$ python -q
>>> import numpy as np
>>> np.set_printoptions(precision=2, suppress=True, linewidth=120, legacy="1.25")
>>> arr = np.load("data.npy")
>>> arr
array([[ -5,   4,  -3,   3,   4,  -1,  -5,   4],
       [  2,   1,   2,  -2,  -4,   1,   4,   1],
       [  4,  -4,   5,   2,  -5,  -5,   2,   3],
       [ -3,   0,  -2,  -2,   0,  -1,  -3,  -2],
       [  2,   1,  -1,   5,   2,   2,   2,   3],
       [  5,  -1,   0,   2,  -4,  -4,   1,   4],
       [-11,   1,  -9,   9,  16,  -4, -17,   1]])
>>> u = np.array([1, -1])
>>> np.polyval(u, arr[1])
array([ 1,  0,  1, -3, -5,  0,  3,  0])
>>> data = -2 * np.eye(6) + np.ones((6, 6))
>>> data
array([[-1.,  1.,  1.,  1.,  1.,  1.],
       [ 1., -1.,  1.,  1.,  1.,  1.],
       [ 1.,  1., -1.,  1.,  1.,  1.],
       [ 1.,  1.,  1., -1.,  1.,  1.],
       [ 1.,  1.,  1.,  1., -1.,  1.],
       [ 1.,  1.,  1.,  1.,  1., -1.]])
>>> # equal to its transpose
>>> (data @ data)[0]
array([6., 2., 2., 2., 2., 2.])
>>> np.fft.fft(data[0])
array([ 4.+0.j, -2.+0.j, -2.+0.j, -2.+0.j, -2.+0.j, -2.+0.j])
>>> u = np.array([0, 0])
>>> np.correlate(data[4], data[2], "full")
array([ 1.,  2.,  3.,  2.,  1.,  2.,  1.,  4., -1.,  0.,  1.])
>>> np.polyval(u, data[4])
array([0., 0., 0., 0., 0., 0.])
>>> np.convolve(data[4], u)
array([0., 0., 0., 0., 0., 0., 0.])
>>> m1 = np.array([[1, 3, 1, 1, 3, 0, 2],
...     [3, 1, 3, 1, 1, 3, 0],
...     [1, 3, 1, 3, 1, 1, 3],
...     [1, 1, 3, 1, 3, 1, 1],
...     [3, 1, 1, 3, 1, 3, 1],
...     [0, 3, 1, 1, 3, 1, 3],
...     [2, 0, 3, 1, 1, 3, 1]])
>>> m1
array([[1, 3, 1, 1, 3, 0, 2],
       [3, 1, 3, 1, 1, 3, 0],
       [1, 3, 1, 3, 1, 1, 3],
       [1, 1, 3, 1, 3, 1, 1],
       [3, 1, 1, 3, 1, 3, 1],
       [0, 3, 1, 1, 3, 1, 3],
       [2, 0, 3, 1, 1, 3, 1]])
>>> # symmetric
>>> [round(float(np.linalg.det(m1[:i, :i])), 2) + 0 for i in range(1, 8)]
[1.0, -8.0, 0.0, 32.0, 144.0, 256.0, 240.0]
>>> np.all(np.linalg.eigvalsh(m1) > 0)
False
>>> rng = np.random.default_rng(885)
>>> labels = rng.permutation(7)
>>> other = m1[:, labels] * rng.choice([-1, 1], 7)
>>> other
array([[ 1,  3, -1,  2,  0, -3, -1],
       [ 1,  1, -3,  0, -3, -1, -3],
       [ 3,  3, -1,  3, -1, -1, -1],
       [ 1,  1, -3,  1, -1, -3, -1],
       [ 3,  1, -1,  1, -3, -1, -3],
       [ 1,  3, -1,  3, -1, -3,  0],
       [ 1,  0, -3,  1, -3, -1, -2]])
>>> U, _, vt = np.linalg.svd(m1.T @ other)
>>> np.round(U @ vt, 2) + 0
array([[ 0.,  0.,  0.,  0.,  0.,  0., -1.],
       [ 0.,  1.,  0.,  0.,  0.,  0.,  0.],
       [ 0.,  0., -1.,  0.,  0.,  0.,  0.],
       [ 1.,  0.,  0.,  0.,  0.,  0.,  0.],
       [ 0.,  0.,  0.,  0.,  0., -1.,  0.],
       [ 0.,  0.,  0.,  0., -1.,  0.,  0.],
       [ 0.,  0.,  0.,  1.,  0.,  0.,  0.]])
>>> np.round(np.linalg.lstsq(m1, other)[0], 2) + 0
array([[ 0.,  0.,  0.,  0.,  0.,  0., -1.],
       [ 0.,  1.,  0.,  0.,  0.,  0.,  0.],
       [ 0.,  0., -1.,  0.,  0.,  0.,  0.],
       [ 1.,  0.,  0.,  0.,  0.,  0.,  0.],
       [ 0.,  0.,  0.,  0.,  0., -1.,  0.],
       [ 0.,  0.,  0.,  0., -1.,  0.,  0.],
       [ 0.,  0.,  0.,  1.,  0.,  0.,  0.]])
>>> labels
array([3, 1, 2, 6, 5, 4, 0])
>>> X = np.load("layer18.npy")
>>> X
array([[ 0.05, -3.02,  0.01, -1.  ,  1.02, -3.01,  2.07, -2.  , -2.97],
       [-0.04, -3.  , -0.09, -1.03,  1.04, -2.85,  2.01, -2.01, -3.03],
       [ 0.07, -2.98,  0.01, -0.94,  1.04, -3.07,  2.09, -2.04, -3.06],
       [ 0.08, -3.05, -0.04, -0.97,  0.98, -3.  ,  2.07, -2.09, -3.  ],
       [-0.06, -2.99,  0.  , -0.97,  0.96, -2.95,  1.99, -2.1 , -3.02],
       [-0.02, -2.95,  0.  , -0.91,  0.98, -3.05,  2.01, -2.  , -3.01],
       [-1.01, -3.06,  2.96,  3.02, -2.04, -2.96,  1.94,  0.91,  3.06],
       [-1.08, -2.92,  3.01,  3.09, -1.89, -3.06,  1.99,  0.96,  2.94],
       [-0.91, -3.02,  2.98,  2.94, -1.92, -2.99,  1.93,  1.04,  2.97],
       [-1.01, -2.96,  3.06,  2.94, -1.93, -3.02,  1.92,  1.  ,  3.02],
       [-0.96, -3.  ,  3.01,  3.06, -2.09, -2.96,  2.03,  0.98,  3.  ],
       [-0.93, -2.98,  3.02,  3.08, -2.  , -3.  ,  2.07,  0.98,  2.91],
       [-1.01, -2.05,  2.95, -0.03,  1.99, -3.05,  1.99, -0.05,  1.98],
       [-0.99, -1.94,  3.05, -0.03,  1.98, -2.97,  1.93,  0.04,  1.96],
       [-1.  , -2.  ,  2.99,  0.02,  2.03, -3.02,  1.94, -0.07,  2.06],
       [-1.08, -2.04,  2.97,  0.01,  1.99, -2.95,  2.01, -0.04,  1.94],
       [-1.  , -1.93,  3.08, -0.01,  2.02, -2.97,  2.11,  0.01,  2.06],
       [-1.06, -1.99,  2.96,  0.11,  1.98, -2.9 ,  1.87,  0.05,  1.91]])
>>> C = X[[6, 13]].astype(float)
>>> for _ in range(3):
...     labels = np.linalg.norm(X[:, None] - C, axis=-1).argmin(axis=1)
...     C = np.array([X[labels == j].mean(axis=0) for j in range(2)])
... 
>>> labels
array([1, 1, 1, 1, 1, 1, 0, 0, 0, 0, 0, 0, 1, 1, 1, 1, 1, 1])
>>> C[1] - C[0]
array([ 0.48,  0.5 , -1.52, -3.5 ,  3.48,  0.02,  0.03, -2.  , -3.5 ])
